% ipython --no-banner

In [1]: import numpy as np

In [2]: np.set_printoptions(suppress=True, linewidth=100)

In [3]: feats = np.loadtxt("out15.csv", delimiter=",")

In [4]: feats.round(2)
Out[4]: 
array([[-0.28, -0.28,  0.42, -0.7 ,  0.98,  0.07],
       [ 0.  ,  0.  ,  0.  ,  0.  ,  0.  ,  0.  ],
       [-0.24, -0.24,  0.36, -0.6 ,  0.84,  0.06],
       [-0.56, -0.56,  0.84, -1.4 ,  1.96,  0.14],
       [-0.6 , -0.6 ,  0.9 , -1.5 ,  2.1 ,  0.15],
       [-0.04, -0.04,  0.06, -0.1 ,  0.14,  0.01]])

In [5]: np.round(feats @ np.linalg.pinv(feats) @ feats, 2)
Out[5]: 
array([[-0.28, -0.28,  0.42, -0.7 ,  0.98,  0.07],
       [ 0.  ,  0.  ,  0.  ,  0.  ,  0.  ,  0.  ],
       [-0.24, -0.24,  0.36, -0.6 ,  0.84,  0.06],
       [-0.56, -0.56,  0.84, -1.4 ,  1.96,  0.14],
       [-0.6 , -0.6 ,  0.9 , -1.5 ,  2.1 ,  0.15],
       [-0.04, -0.04,  0.06, -0.1 ,  0.14,  0.01]])

In [6]: np.unique(feats.round(6), axis=0).shape
Out[6]: (6, 6)

In [7]: np.abs(np.diag(np.linalg.qr(feats)[1])) > 1e-9
Out[7]: array([ True, False, False, False, False, False])

In [8]: round(float(np.trace(np.linalg.pinv(feats) @ feats)), 2)
Out[8]: 1.0

In [9]: def softmax(z):
   ...:     e = np.exp(z - z.max(axis=-1, keepdims=True))
   ...:     return e / e.sum(axis=-1, keepdims=True)
   ...: 

In [10]: print(np.round(softmax(feats).sum(axis=1), 2))
[1. 1. 1. 1. 1. 1.]

In [11]: np.round(softmax(10 * feats[4]), 2) + 0
Out[11]: array([0., 0., 0., 0., 1., 0.])

In [12]: np.round(softmax(feats[4] + 2), 2)
Out[12]: array([0.04, 0.04, 0.19, 0.02, 0.62, 0.09])

In [13]: att = feats @ feats.T / np.sqrt(6)

In [14]: np.round(softmax(att + np.triu(np.full(att.shape, -np.inf), 1)), 2)
Out[14]: 
array([[1.  , 0.  , 0.  , 0.  , 0.  , 0.  ],
       [0.5 , 0.5 , 0.  , 0.  , 0.  , 0.  ],
       [0.41, 0.22, 0.37, 0.  , 0.  , 0.  ],
       [0.16, 0.04, 0.13, 0.68, 0.  , 0.  ],
       [0.08, 0.02, 0.06, 0.37, 0.47, 0.  ],
       [0.17, 0.15, 0.16, 0.18, 0.19, 0.15]])

In [15]: np.round(softmax(att), 2)
Out[15]: 
array([[0.14, 0.07, 0.12, 0.28, 0.32, 0.07],
       [0.17, 0.17, 0.17, 0.17, 0.17, 0.17],
       [0.14, 0.08, 0.13, 0.27, 0.29, 0.08],
       [0.08, 0.02, 0.07, 0.36, 0.44, 0.02],
       [0.08, 0.02, 0.06, 0.37, 0.46, 0.02],
       [0.17, 0.15, 0.16, 0.18, 0.19, 0.15]])

In [16]: np.round(softmax(att)[4] @ feats, 2)
Out[16]: array([-0.52, -0.52,  0.78, -1.29,  1.81,  0.13])

In [17]: mat = np.array([[-13.0, -0.5, -0.9], [-3.0, -0.9, -0.1], [-3.0, 1.2, -1.1]])

In [18]: O = mat.astype(float).copy()

In [19]: for j in range(3):
    ...:     O[:, j] -= O[:, :j] @ (O[:, :j].T @ O[:, j])
    ...:     O[:, j] /= np.linalg.norm(O[:, j])
    ...: 

In [20]: np.round(O.T @ O, 2) + 0
Out[20]: 
array([[1., 0., 0.],
       [0., 1., 0.],
       [0., 0., 1.]])

In [21]: E = np.load("data.npy")

In [22]: E
Out[22]: 
array([[ 3.,  3.,  0.,  0.,  0.],
       [ 3.,  5.,  3.,  0.,  0.],
       [ 0.,  3., -6.,  3.,  0.],
       [ 0.,  0.,  3.,  4.,  3.],
       [ 0.,  0.,  0.,  3.,  4.]])

In [23]: round(np.linalg.det(E[::-1]), 2)
Out[23]: np.float64(-657.0)

In [24]: round(float(np.linalg.eigvals(E).sum().real), 2)
Out[24]: 10.0

In [25]: round(float(np.linalg.det(E.T)), 2)
Out[25]: -657.0

In [26]: round(np.linalg.det(2 * E), 2), np.round(np.linalg.det(E), 2)
Out[26]: (np.float64(-21024.0), np.float64(-657.0))
